$ python3 -q
>>> import numpy as np
>>> np.set_printoptions(precision=2, suppress=True, linewidth=120)
>>> def rd(a):
...     return np.round(a, 2) + 0
... 
>>> m1 = np.load("run9.npy")
>>> m1
array([[-3, -3,  1, -1],
       [ 3, -3, -1, -1],
       [ 2, -1,  3,  2],
       [-2, -3, -2,  3],
       [-2,  2,  2,  1]])
>>> x = np.array([3, 1, -1, 0])
>>> rhs = m1 @ x
>>> rd(np.linalg.pinv(m1) @ m1)
array([[1., 0., 0., 0.],
       [0., 1., 0., 0.],
       [0., 0., 1., 0.],
       [0., 0., 0., 1.]])
>>> rd(np.linalg.lstsq(m1, rhs)[0])
array([ 3.,  1., -1.,  0.])
>>> rhs
array([-13,   7,   2,  -7,  -6])
>>> rd(np.linalg.solve(m1.T @ m1, m1.T @ rhs))
array([ 3.,  1., -1.,  0.])
>>> rng = np.random.default_rng(2153)
>>> rhs = rhs + 0.1 * rng.normal(size=5)
>>> rd(rhs)
array([-13.06,   7.02,   2.08,  -6.98,  -6.06])
>>> beta, *_ = np.linalg.lstsq(m1, rhs)
>>> beta.round()
array([ 3.,  1., -1.,  0.])
>>> rd(np.linalg.norm(rhs - m1 @ beta))
np.float64(0.04)
>>> [round(float(np.linalg.norm(np.linalg.solve(m1.T @ m1 + lam * np.eye(4), m1.T @ rhs))), 2) for lam in (0, 1, 10, 100)]
[3.33, 3.2, 2.42, 0.74]
>>> rd(m1.T @ (rhs - m1 @ beta))
array([0., 0., 0., 0.])
>>> out = np.c_[m1[:, :3] @ np.array([[4, -1, 4], [-2, -1, 1], [-5, 1, 5]]), np.array([2, 1, 2, 0, 0])]
>>> out
array([[-11,   7, -10,   2],
       [ 23,  -1,   4,   1],
       [ -5,   2,  22,   2],
       [  8,   3, -21,   0],
       [-22,   2,   4,   0]])
>>> rd(np.linalg.norm(out - m1 @ np.linalg.lstsq(m1, out)[0], axis=0))
array([0.  , 0.  , 0.  , 0.03])
>>> rd(np.linalg.lstsq(m1, out[:, 0])[0])
array([ 4., -2., -5.,  0.])
>>> np.linalg.matrix_rank(out)
np.int64(4)
>>> w1 = np.array([[-2, 1, 0, -2], [-2, -1, 2, -2], [0, 2, 0, 1], [1, -2, -1, -2]])
>>> beta = np.array([3, 1, 6, 2])
>>> H = np.maximum(m1 @ w1 + beta, 0)
>>> (H > 0).mean(axis=0)
array([1. , 0.6, 0.8, 0.8])
>>> np.linalg.matrix_rank(H)
np.int64(4)
>>> Z = np.array([[2, 0, -1], [-1, -2, 0], [-1, -1, 0], [-2, 1, -2]])
>>> w1 @ Z
array([[-1, -4,  6],
       [-1, -2,  6],
       [-4, -3, -2],
       [ 9,  3,  3]])
>>> H @ Z
array([[-12,   6, -48],
       [-10, -12,  -8],
       [ -2, -14,  -3],
       [ 24,   4, -24],
       [ -5,  -7,  -8]])
>>> Q, R = np.linalg.qr(m1)
>>> np.allclose(R.T @ R, m1.T @ m1)
True
>>> rd(R)
array([[ 5.48,  0.  ,  0.  , -0.73],
       [ 0.  ,  5.66,  1.24, -0.53],
       [ 0.  ,  0.  , -4.18, -0.64],
       [ 0.  ,  0.  ,  0.  , -3.84]])
>>> rd(np.abs(np.diag(R)))
array([5.48, 5.66, 4.18, 3.84])
>>> Q.shape, R.shape
((5, 4), (4, 4))
>>> out = np.array([[2], [2], [2], [0], [2]])
>>> Z = np.array([[-2, -2, -1, -2, 1, -2, 1]])
>>> K = out @ Z + 0.05 * rng.normal(size=(5, 7))
>>> rd(K)
array([[-3.92, -4.02, -2.  , -4.02,  1.98, -3.94,  2.07],
       [-3.97, -3.99, -1.88, -3.97,  2.08, -4.07,  1.95],
       [-4.02, -4.05, -1.93, -4.  ,  1.94, -3.96,  2.15],
       [ 0.03,  0.03,  0.02,  0.02,  0.06, -0.08, -0.11],
       [-3.93, -3.96, -1.96, -4.03,  2.06, -3.94,  2.1 ]])
>>> proj = m1 @ np.linalg.solve(m1.T @ m1, m1.T)
>>> rd(proj @ m1[:, 0])
array([-3.,  3.,  2., -2., -2.])
>>> rd(np.diag(proj))
array([0.99, 0.63, 0.95, 1.  , 0.43])
>>> rd(proj)
array([[ 0.99,  0.06, -0.02,  0.01,  0.07],
       [ 0.06,  0.63,  0.14, -0.04, -0.46],
       [-0.02,  0.14,  0.95,  0.02,  0.17],
       [ 0.01, -0.04,  0.02,  1.  , -0.05],
       [ 0.07, -0.46,  0.17, -0.05,  0.43]])
>>> rd((np.eye(5) - proj) @ m1)
array([[0., 0., 0., 0.],
       [0., 0., 0., 0.],
       [0., 0., 0., 0.],
       [0., 0., 0., 0.],
       [0., 0., 0., 0.]])
>>> rd(np.trace(proj))
np.float64(4.0)
>>> np.linalg.matrix_rank(np.eye(5) - proj)
np.int64(1)
